% ipython --no-banner

In [1]: import numpy as np

In [2]: import numpy.linalg as la

In [3]: np.set_printoptions(precision=3, suppress=True, linewidth=160)

In [4]: tidy = lambda a: np.round(a, 3) + 0

In [5]: X = np.load("run19.npy")

In [6]: print(tidy(X))
[[ 0.971  0.206 -0.088  0.088]
 [ 0.206 -0.441  0.618 -0.618]
 [-0.088  0.618  0.735  0.265]
 [ 0.088 -0.618  0.265  0.735]]

In [7]: x = np.array([3, -4, -2, 2])

In [8]: print(tidy(la.inv(X)))
[[ 0.971  0.206 -0.088  0.088]
 [ 0.206 -0.441  0.618 -0.618]
 [-0.088  0.618  0.735  0.265]
 [ 0.088 -0.618  0.265  0.735]]

In [9]: K = np.loadtxt("data.csv", delimiter=",")

In [10]: print(K)
[[ 3.013  1.018 -4.97  -2.976]
 [ 2.892  5.941 -2.975 -3.085]
 [ 5.072  0.041 -9.096 -4.958]]

In [11]: print(la.matrix_rank(K, rtol=0.1))
2

In [12]: print([round(float(x), 3) for x in la.svd(K, compute_uv=False)[:3]])
[14.436, 5.509, 0.028]

In [13]: print(tidy(la.norm(K, 2) / la.norm(K)))
0.934

In [14]: left, sv, vt = la.svd(K)

In [15]: print(np.argmax(sv[:-1] / (sv[1:] + 1e-6)) + 1)
2

In [16]: print(tidy(sv))
[14.436  5.509  0.028]

In [17]: M2 = left[:, :2] @ np.diag(sv[:2]) @ vt[:2]

In [18]: print(tidy(la.norm(K - M2, 2)), tidy(sv[2]))
0.028 0.028

In [19]: M2 = np.array([[1, -1, 0], [1, -2, -1]])

In [20]: cent = np.kron(M2, K)

In [21]: print(la.matrix_rank(cent))
6

In [22]: print(cent)
[[  3.013   1.018  -4.97   -2.976  -3.013  -1.018   4.97    2.976   0.      0.     -0.     -0.   ]
 [  2.892   5.941  -2.975  -3.085  -2.892  -5.941   2.975   3.085   0.      0.     -0.     -0.   ]
 [  5.072   0.041  -9.096  -4.958  -5.072  -0.041   9.096   4.958   0.      0.     -0.     -0.   ]
 [  3.013   1.018  -4.97   -2.976  -6.026  -2.036   9.94    5.952  -3.013  -1.018   4.97    2.976]
 [  2.892   5.941  -2.975  -3.085  -5.784 -11.882   5.95    6.17   -2.892  -5.941   2.975   3.085]
 [  5.072   0.041  -9.096  -4.958 -10.144  -0.082  18.192   9.916  -5.072  -0.041   9.096   4.958]]

In [23]: arr = np.array([[1.0, 0.9, 0.81], [0.9, 1.0, 0.9], [0.81, 0.9, 1.0]])

In [24]: # equal to its transpose

In [25]: P = np.triu(np.array([[5, 5, 4], [0, 1, 0], [4, 1, 5]]), 1) + np.eye(3)

In [26]: M2 = P @ arr @ la.inv(P)

In [27]: print(tidy(la.det(M2)))
0.036

In [28]: x = np.array([0, 4, 1])

In [29]: h1 = np.maximum(arr @ x, 0)

In [30]: print(np.maximum(arr @ x, 0) - np.maximum(-arr @ x, 0))
[4.41 4.9  4.6 ]

In [31]: print(np.maximum(arr @ (3 * x), 0))
[13.23 14.7  13.8 ]

In [32]: m1 = np.load("a.npy")

In [33]: print(m1)
[[ 0.2 -0.3 -0.4  1.3]
 [-0.3  1.1  1.2 -1.3]
 [ 0.  -0.3 -1.3  0.9]]

In [34]: W1 = np.array([[2, 0, 2, 2, 2, 0],
    ...:     [2, 1, 1, 0, 0, 2],
    ...:     [0, 2, 1, 1, 0, 0],
    ...:     [1, 0, 0, 2, 1, 1]])

In [35]: b = np.array([-3, -9, 1, 8, 4, 7])

In [36]: hid = np.maximum(m1 @ W1 + b, 0)

In [37]: print(tidy((hid > 0).mean(axis=0)))
[0.    0.    0.667 1.    1.    1.   ]

In [38]: print(la.matrix_rank(hid))
3

In [39]: print((hid > 0).astype(int))
[[0 0 1 1 1 1]
 [0 0 1 1 1 1]
 [0 0 0 1 1 1]]

In [40]: cent = np.array([[0, 1, 8], [5, 8, 8], [1, 5, 6], [2, 7, 7], [9, 9, 6], [7, 2, 8]])

In [41]: print((hid @ cent).round(6).argmax(axis=1))
[2 2 2]
